$ python3 -q
>>> import numpy as np
>>> np.set_printoptions(precision=3, suppress=True, linewidth=100)
>>> mat = np.load("w.npy")
>>> mat
array([[0, 0, 1, 0, 1],
       [0, 0, 1, 0, 1],
       [1, 1, 0, 1, 0],
       [0, 0, 1, 0, 0],
       [1, 1, 0, 0, 0]])
>>> # column 1 repeats column 0
>>> left, sigma, Vh = np.linalg.svd(mat, full_matrices=False)
>>> np.round(left.T @ left, 3) + 0
array([[1., 0., 0., 0., 0.],
       [0., 1., 0., 0., 0.],
       [0., 0., 1., 0., 0.],
       [0., 0., 0., 1., 0.],
       [0., 0., 0., 0., 1.]])
>>> np.cumsum(sigma ** 2) / np.sum(sigma ** 2)
array([0.456, 0.912, 0.956, 1.   , 1.   ])
>>> left, sigma, Vh = np.linalg.svd(mat)
>>> V = Vh[:(sigma > 1e-8).sum()]
>>> rng = np.random.default_rng(81239)
>>> x0 = mat[4] + 4 * mat[0] + rng.integers(2) * np.eye(5)[2]
>>> x0
array([1., 1., 5., 0., 4.])
>>> np.round(V.T @ V, 3) + 0
array([[0.5, 0.5, 0. , 0. , 0. ],
       [0.5, 0.5, 0. , 0. , 0. ],
       [0. , 0. , 1. , 0. , 0. ],
       [0. , 0. , 0. , 1. , 0. ],
       [0. , 0. , 0. , 0. , 1. ]])
>>> np.round(np.linalg.norm(x0 - V.T @ V @ x0), 3)
np.float64(0.0)
>>> np.allclose(V.T @ V @ x0, x0)
True
>>> np.diag(V.T @ V)
array([0.5, 0.5, 1. , 1. , 1. ])
>>> E = np.loadtxt("data.csv", delimiter=",")
>>> E
array([[-0.6  , -0.4  , -0.8  , -1.7  ],
       [-0.3  ,  0.9  , -0.6  , -2.5  ],
       [-0.5  ,  0.   , -1.2  ,  0.2  ],
       [-0.495, -0.006, -1.229,  0.22 ],
       [ 0.3  ,  2.5  , -1.8  , -0.9  ]])
>>> E.shape
(5, 4)
>>> E[5]
Traceback (most recent call last):
  File "<python-input-20>", line 1, in <module>
    E[5]
    ~^^^
IndexError: index 5 is out of bounds for axis 0 with size 5
>>> E - E[0]
array([[ 0.   ,  0.   ,  0.   ,  0.   ],
       [ 0.3  ,  1.3  ,  0.2  , -0.8  ],
       [ 0.1  ,  0.4  , -0.4  ,  1.9  ],
       [ 0.105,  0.394, -0.429,  1.92 ],
       [ 0.9  ,  2.9  , -1.   ,  0.8  ]])
>>> round(float(np.linalg.norm(E)), 3)
5.048
>>> np.linalg.rank(E)
Traceback (most recent call last):
  File "<python-input-23>", line 1, in <module>
    np.linalg.rank(E)
    ^^^^^^^^^^^^^^
AttributeError: module 'numpy.linalg' has no attribute 'rank'
>>> np.linalg.svd(E, compute_uv=False)
array([4.081, 2.353, 1.808, 0.158])
>>> E.sum(axis=0)
array([-1.595,  2.994, -5.629, -4.68 ])
>>> proj = E @ np.linalg.solve(E.T @ E, E.T)
>>> proj @ E[:, 3]
array([-1.7 , -2.5 ,  0.2 ,  0.22, -0.9 ])
>>> np.round((np.eye(5) - proj) @ E, 3) + 0
array([[0., 0., 0., 0.],
       [0., 0., 0., 0.],
       [0., 0., 0., 0.],
       [0., 0., 0., 0.],
       [0., 0., 0., 0.]])
>>> np.diag(proj)
array([0.998, 0.998, 0.515, 0.489, 1.   ])
>>> left, sigma, Vh = np.linalg.svd(E)
>>> sigma
array([4.081, 2.353, 1.808, 0.158])
>>> np.argmax(sigma[:-1] / (sigma[1:] + 1e-6)) + 1
np.int64(3)
>>> out = left[:, :3] @ np.diag(sigma[:3]) @ Vh[:3]
>>> np.linalg.matrix_rank(out)
np.int64(3)
>>> round(float(np.linalg.norm(E - out) / np.linalg.norm(E)), 3)
0.031
>>> np.round(np.abs(E - out).max(), 3)
np.float64(0.088)
>>> W0 = np.load("layer13.npy")
>>> W0
array([[ 1.989,  3.898,  6.89 ],
       [ 1.993,  3.997,  7.126],
       [ 1.751,  3.885,  7.013],
       [ 1.805,  3.883,  7.036],
       [ 2.016,  4.038,  7.083],
       [ 2.102,  3.962,  6.971],
       [ 2.034,  4.041,  7.201],
       [ 2.112,  4.063,  7.028],
       [ 1.87 ,  3.855,  6.942],
       [ 2.003,  3.982,  6.936],
       [ 2.191,  4.003,  7.001],
       [ 2.101,  3.907,  7.041],
       [ 0.178,  3.957,  4.954],
       [-0.058,  4.14 ,  5.095],
       [ 0.149,  3.973,  4.785],
       [-0.117,  4.044,  5.181],
       [ 0.024,  4.064,  5.202],
       [ 0.082,  3.913,  5.04 ],
       [ 0.061,  4.026,  5.156],
       [ 0.078,  4.024,  4.933],
       [ 0.081,  3.914,  4.961],
       [ 0.02 ,  3.914,  4.924],
       [ 0.114,  4.035,  4.821],
       [ 0.033,  4.008,  5.213]])
>>> D = np.linalg.norm(W0[:, None] - W0[None], axis=-1)
>>> D[17].round(6).argsort(kind="stable")[:4]
array([17, 20, 21, 12])
>>> np.linalg.matrix_rank(D ** 2)
np.int64(5)
>>> D.mean(axis=1).argmax()
np.int64(6)
>>> W = np.array([[4, 1], [0, 8], [0, 1], [3, 3], [2, 1]])
>>> beta = np.array([-7, -8])
>>> act = np.maximum(mat @ W + beta, 0)
>>> np.linalg.matrix_rank(act)
np.int64(1)
>>> (act > 0).mean(axis=0)
array([0. , 0.4])
>>> act
array([[0, 0],
       [0, 0],
       [0, 4],
       [0, 0],
       [0, 1]])
>>> C = np.array([[1, 2, 2], [2, 0, 1]])
>>> W @ C
array([[ 6,  8,  9],
       [16,  0,  8],
       [ 2,  0,  1],
       [ 9,  6,  9],
       [ 4,  4,  5]])
>>> (act @ C).round(6).argmax(axis=1)
array([0, 0, 0, 0, 0])
>>> act[:, 1] @ act[:, 0]
np.int64(0)
>>> np.linalg.pinv(act)
array([[0.   , 0.   , 0.   , 0.   , 0.   ],
       [0.   , 0.   , 0.235, 0.   , 0.059]])
>>> np.linalg.norm(act, axis=0)
array([0.   , 4.123])
>>> act.T @ act
array([[ 0,  0],
       [ 0, 17]])
>>> A = np.loadtxt("mat.csv", delimiter=",")
>>> A
array([[ 1.   ,  0.   ,  0.   ,  0.   ],
       [ 0.   ,  1.   ,  0.   ,  0.   ],
       [ 0.   ,  0.   ,  0.809, -0.588],
       [ 0.   ,  0.   ,  0.588,  0.809]])
>>> A.mean(axis=0)
array([0.25 , 0.25 , 0.349, 0.055])
>>> np.count_nonzero(A)
np.int64(6)
>>> A.shape
(4, 4)
>>> np.abs(A).max()
np.float64(1.0)
>>> np.diff(A, axis=0)
array([[-1.   ,  1.   ,  0.   ,  0.   ],
       [ 0.   , -1.   ,  0.809, -0.588],
       [ 0.   ,  0.   , -0.221,  1.397]])
>>> round(float(np.linalg.det(A)), 3)
1.0
>>> (np.linalg.matrix_power((A != 0) + (A.T != 0) + np.eye(4), 4) > 0).astype(int)
array([[1, 0, 0, 0],
       [0, 1, 0, 0],
       [0, 0, 1, 1],
       [0, 0, 1, 1]])
>>> np.flatnonzero(np.linalg.matrix_power((A != 0) + (A.T != 0) + np.eye(4), 4)[1])
array([1])
